$ python -q
>>> import numpy as np
>>> import numpy.linalg as la
>>> np.set_printoptions(precision=3, suppress=True, linewidth=200, legacy="1.25")
>>> def rd(a):
...     return np.round(a, 3) + 0
... 
>>> feats = np.load("data.npy")
>>> print(feats)
[[-1.  1.  1.  1.  1.  1.]
 [ 1. -1.  1.  1.  1.  1.]
 [ 1.  1. -1.  1.  1.  1.]
 [ 1.  1.  1. -1.  1.  1.]
 [ 1.  1.  1.  1. -1.  1.]
 [ 1.  1.  1.  1.  1. -1.]]
>>> # equal to its transpose
>>> rng = np.random.default_rng(49)
>>> M2 = feats + rng.integers(-2, 3, (6, 1)) @ rng.integers(-2, 3, (1, 6))
>>> print(M2)
[[-1. -1. -3. -1.  1.  5.]
 [ 1. -2. -1.  0.  1.  3.]
 [ 1.  3.  3.  3.  1. -3.]
 [ 1.  1.  1. -1.  1.  1.]
 [ 1. -1. -3. -1. -1.  5.]
 [ 1.  0. -1.  0.  1.  1.]]
>>> print(np.abs(M2 - feats).sum(axis=1))
[12.  6. 12.  0. 12.  6.]
>>> print(la.matrix_rank(M2 - feats, tol=1e-8))
1
>>> print(np.trace(feats))
-6.0
>>> print(rd(la.det(feats)))
-128.0
>>> print(np.allclose(feats @ feats.T, feats.T @ feats))
True
>>> la.determinant(feats)
Traceback (most recent call last):
  File "<python-input-15>", line 1, in <module>
    la.determinant(feats)
    ^^^^^^^^^^^^^^
AttributeError: module 'numpy.linalg' has no attribute 'determinant'
>>> print(rd(la.matrix_power(feats, 3)))
[[ 4. 12. 12. 12. 12. 12.]
 [12.  4. 12. 12. 12. 12.]
 [12. 12.  4. 12. 12. 12.]
 [12. 12. 12.  4. 12. 12.]
 [12. 12. 12. 12.  4. 12.]
 [12. 12. 12. 12. 12.  4.]]
>>> labels = rng.permutation(6)
>>> print(labels)
[4 1 2 5 0 3]
>>> M2 = feats[labels][:, labels]
>>> print(np.allclose(M2, feats))
True
>>> print(rd(np.sort(np.abs(la.eigvals(M2)))))
[2. 2. 2. 2. 2. 4.]
>>> print(np.trace(M2))
-6.0
>>> labels = rng.permutation(6)
>>> M2 = feats[:, labels] * rng.choice([-1, 1], 6)
>>> print(M2)
[[-1.  1. -1.  1.  1.  1.]
 [-1.  1.  1. -1.  1.  1.]
 [ 1.  1. -1. -1.  1.  1.]
 [-1.  1. -1. -1.  1. -1.]
 [-1.  1. -1. -1. -1.  1.]
 [-1. -1. -1. -1.  1.  1.]]
>>> Uu, _, Vt = la.svd(feats.T @ M2)
>>> print(rd(la.lstsq(feats, M2)[0]))
[[ 0.  0.  0. -1.  0.  0.]
 [ 0.  0. -1.  0.  0.  0.]
 [-1.  0.  0.  0.  0.  0.]
 [ 0.  0.  0.  0.  0.  1.]
 [ 0.  0.  0.  0.  1.  0.]
 [ 0.  1.  0.  0.  0.  0.]]
>>> print(rd(Uu @ Vt))
[[ 0.  0.  0. -1.  0.  0.]
 [ 0.  0. -1.  0.  0.  0.]
 [-1.  0.  0.  0.  0.  0.]
 [ 0.  0.  0.  0.  0.  1.]
 [ 0.  0.  0.  0.  1.  0.]
 [ 0.  1.  0.  0.  0.  0.]]
>>> J = np.array([[-15, 0, 4], [7, -31, 8], [3, 6, 49]])
>>> Q = J.astype(float).copy()
>>> for j in range(3):
...     Q[:, j] -= Q[:, :j] @ (Q[:, :j].T @ Q[:, j])
...     Q[:, j] /= la.norm(Q[:, j])
... 
>>> print(rd(Q.T @ Q))
[[1. 0. 0.]
 [0. 1. 0.]
 [0. 0. 1.]]
>>> print(rd(Q.T @ J))
[[ 16.823 -11.829   8.5  ]
 [  0.     29.276   5.006]
 [  0.      0.     48.823]]
>>> proj = np.triu(np.array([[1, 1, 2], [1, 0, 0], [1, 1, 2]]), 1) + np.eye(3)
>>> M2 = proj @ J @ la.inv(proj)
>>> print(M2)
[[ -2. -17. 114.]
 [  7. -38.  -6.]
 [  3.   3.  43.]]
>>> print(rd(np.poly(M2)))
[     1.     -3.  -1849. -24045.]
>>> print(proj @ J - J @ proj)
[[ 13.  -4. 136.]
 [  0.  -7. -14.]
 [  0.  -3.  -6.]]
>>> print(rd(la.det(M2)))
24045.0
>>> M2 = J ** -1
Traceback (most recent call last):
  File "<python-input-40>", line 1, in <module>
    M2 = J ** -1
         ~~^^~~~
ValueError: Integers to negative integer powers are not allowed.
>>> M2 = la.inv(J)
>>> print((np.abs(M2) > 1e-9).astype(int))
[[1 1 1]
 [1 1 1]
 [1 1 1]]
>>> x = np.array([1, 2, 3])
>>> target = J @ x
>>> print(target)
[ -3 -31 162]
>>> print(rd(la.solve(J, 4 * target)))
[ 4.  8. 12.]
>>> print(rd(la.solve(J.T, J[0])))
[1. 0. 0.]
>>> print(rd(la.solve(J, target)))
[1. 2. 3.]
>>> f = np.array([3, -3, 3])
>>> M2 = J + np.outer(f, np.eye(3)[0])
>>> print(rd(la.det(M2) / la.det(J)), rd(1 + la.solve(J, f)[0]))
0.817 0.817
>>> print(la.matrix_rank(la.inv(M2) - la.inv(J), tol=1e-8))
1
>>> print(M2)
[[-12.   0.   4.]
 [  4. -31.   8.]
 [  6.   6.  49.]]
>>> C = np.array([[3, 2, 2, 1], [0, -1, 0, 0], [0, -1, 0, 2]])
>>> data = np.repeat(C, 23 // 3, axis=0)
>>> data = data + 0.1 * rng.normal(size=data.shape)
>>> print(rd(data))
[[ 3.089  2.05   1.977  0.972]
 [ 2.945  2.082  2.14   0.968]
 [ 2.991  2.073  2.146  1.153]
 [ 3.22   2.073  2.079  1.127]
 [ 2.929  2.084  2.014  1.094]
 [ 2.997  2.008  1.941  1.123]
 [ 3.074  2.072  1.923  1.003]
 [ 0.127 -0.837  0.093 -0.042]
 [ 0.089 -0.893 -0.049 -0.005]
 [ 0.057 -0.876  0.016 -0.15 ]
 [-0.025 -0.905 -0.019 -0.041]
 [-0.065 -1.043 -0.027  0.041]
 [-0.14  -1.14  -0.15   0.035]
 [-0.002 -1.084  0.116  0.113]
 [ 0.078 -0.979 -0.167  2.089]
 [ 0.079 -1.039 -0.1    2.095]
 [ 0.003 -0.816 -0.101  1.975]
 [-0.017 -1.016 -0.022  1.974]
 [-0.064 -1.284  0.01   2.042]
 [ 0.033 -1.095  0.077  2.213]
 [ 0.136 -1.115 -0.035  1.937]]
>>> ev, evecs = la.eigh(feats)
>>> x = np.array([1, 9, 3, 4, 2, 4])
>>> print(rd(evecs * np.abs(ev) @ evecs.T))
[[2.333 0.333 0.333 0.333 0.333 0.333]
 [0.333 2.333 0.333 0.333 0.333 0.333]
 [0.333 0.333 2.333 0.333 0.333 0.333]
 [0.333 0.333 0.333 2.333 0.333 0.333]
 [0.333 0.333 0.333 0.333 2.333 0.333]
 [0.333 0.333 0.333 0.333 0.333 2.333]]
>>> print((np.sign(evecs[:, -1].round(6)) == np.sign(evecs[0, -1].round(6))).astype(int))
[1 1 1 1 1 1]
>>> print(rd(x @ feats @ x / (x @ x)), rd(ev[0]), rd(ev[-1]))
2.165 -2.0 4.0
>>> print(x @ feats @ x)
275.0
>>> print(np.abs(feats).sum(axis=1).max(), rd(np.abs(ev).max()))
6.0 4.0
>>> D = la.norm(data[:, None] - data[None], axis=-1)
>>> print(la.matrix_rank(D ** 2))
6
>>> M = np.load("layer2.npy")
>>> print(M)
[[3. 1. 1. 1. 1. 1.]
 [1. 3. 1. 1. 1. 1.]
 [1. 1. 3. 1. 1. 1.]
 [1. 1. 1. 3. 1. 1.]
 [1. 1. 1. 1. 3. 1.]
 [1. 1. 1. 1. 1. 3.]]
>>> # symmetric, so the eigenvalues are real
>>> ev, evecs = la.eigh(M)
>>> print(np.unique(ev.round(6) + 0, return_counts=True)[1])
[5 1]
>>> print(rd(la.eigvalsh(M @ M)))
[ 4.  4.  4.  4.  4. 64.]
>>> print((ev > 1e-8).sum(), (ev < -1e-8).sum())
6 0
>>> L = la.cholesky(M)
>>> print(rd(np.diag(L) ** 2))
[3.    2.667 2.5   2.4   2.333 2.286]
>>> print(rd(L))
[[1.732 0.    0.    0.    0.    0.   ]
 [0.577 1.633 0.    0.    0.    0.   ]
 [0.577 0.408 1.581 0.    0.    0.   ]
 [0.577 0.408 0.316 1.549 0.    0.   ]
 [0.577 0.408 0.316 0.258 1.528 0.   ]
 [0.577 0.408 0.316 0.258 0.218 1.512]]
>>> gram = L.T @ L
>>> print(np.allclose(gram, gram.T))
True
>>> print(rd(la.eigvalsh(gram)[::-1]))
[8. 2. 2. 2. 2. 2.]
>>> Q, Rm = la.qr(M)
>>> print(rd(Q.T @ Q))
[[1. 0. 0. 0. 0. 0.]
 [0. 1. 0. 0. 0. 0.]
 [0. 0. 1. 0. 0. 0.]
 [0. 0. 0. 1. 0. 0.]
 [0. 0. 0. 0. 1. 0.]
 [0. 0. 0. 0. 0. 1.]]
>>> print(rd(np.trace(Q @ Q.T)))
6.0
>>> print(rd(Rm))
[[-3.742 -2.673 -2.673 -2.673 -2.673 -2.673]
 [ 0.    -2.619 -1.091 -1.091 -1.091 -1.091]
 [ 0.     0.    -2.38  -0.7   -0.7   -0.7  ]
 [ 0.     0.     0.    -2.275 -0.517 -0.517]
 [ 0.     0.     0.     0.    -2.216 -0.41 ]
 [ 0.     0.     0.     0.     0.     2.177]]
